>>> import numpy as np
>>> np.set_printoptions(suppress=True, linewidth=100)
>>> B = np.array([[1, 1], [1, -1]])
>>> rng = np.random.default_rng(340681)
>>> M = np.kron(B, np.kron(B, B))[rng.permutation(8)][:2]
>>> print(M)
[[ 1 -1  1 -1  1 -1  1 -1]
 [ 1 -1 -1  1  1 -1 -1  1]]
>>> T = np.stack([M, 5 * M, M[::-1]])
>>> print(np.linalg.matrix_rank(T))
[2 2 2]
>>> print(np.round(np.linalg.norm(T, axis=(1, 2)), 3))
[ 4. 20.  4.]
>>> print(T.sum(axis=0))
[[ 7 -7  5 -5  7 -7  5 -5]
 [ 7 -7 -5  5  7 -7 -5  5]]
>>> print((T @ M.T).shape)
(3, 2, 2)
>>> B = M[0, 0] * M[1:] - np.outer(M[1:, 0], M[0])
>>> print(B)
[[ 0  0 -2  2  0  0 -2  2]]
>>> print(np.linalg.matrix_rank(B), np.linalg.matrix_rank(M))
1 2
>>> print(M[:, 0] / M[0, 0])
[1. 1.]
>>> print(np.flatnonzero(~B.round(6).any(axis=1)))
[]
>>> B = np.array([[1, 2],
...     [3, 2],
...     [-2, -3],
...     [3, 3],
...     [-1, -1],
...     [-1, 1],
...     [3, -3],
...     [0, -2]])
>>> print(M @ B)
[[-4 -9]
 [ 0  5]]
>>> print(np.vstack([M, B.T]).shape)
(4, 8)
>>> print(np.einsum("ik,kj->ij", M, B))
[[-4 -9]
 [ 0  5]]
>>> B = M + rng.integers(-2, 3, (2, 1)) @ rng.integers(-2, 3, (1, 8))
>>> print(B)
[[ 1 -1  1 -1  1 -1  1 -1]
 [ 1 -2  0  0  0  0 -3  2]]
>>> print(np.round(np.linalg.svd(B - M, compute_uv=False), 3))
[3.162 0.   ]
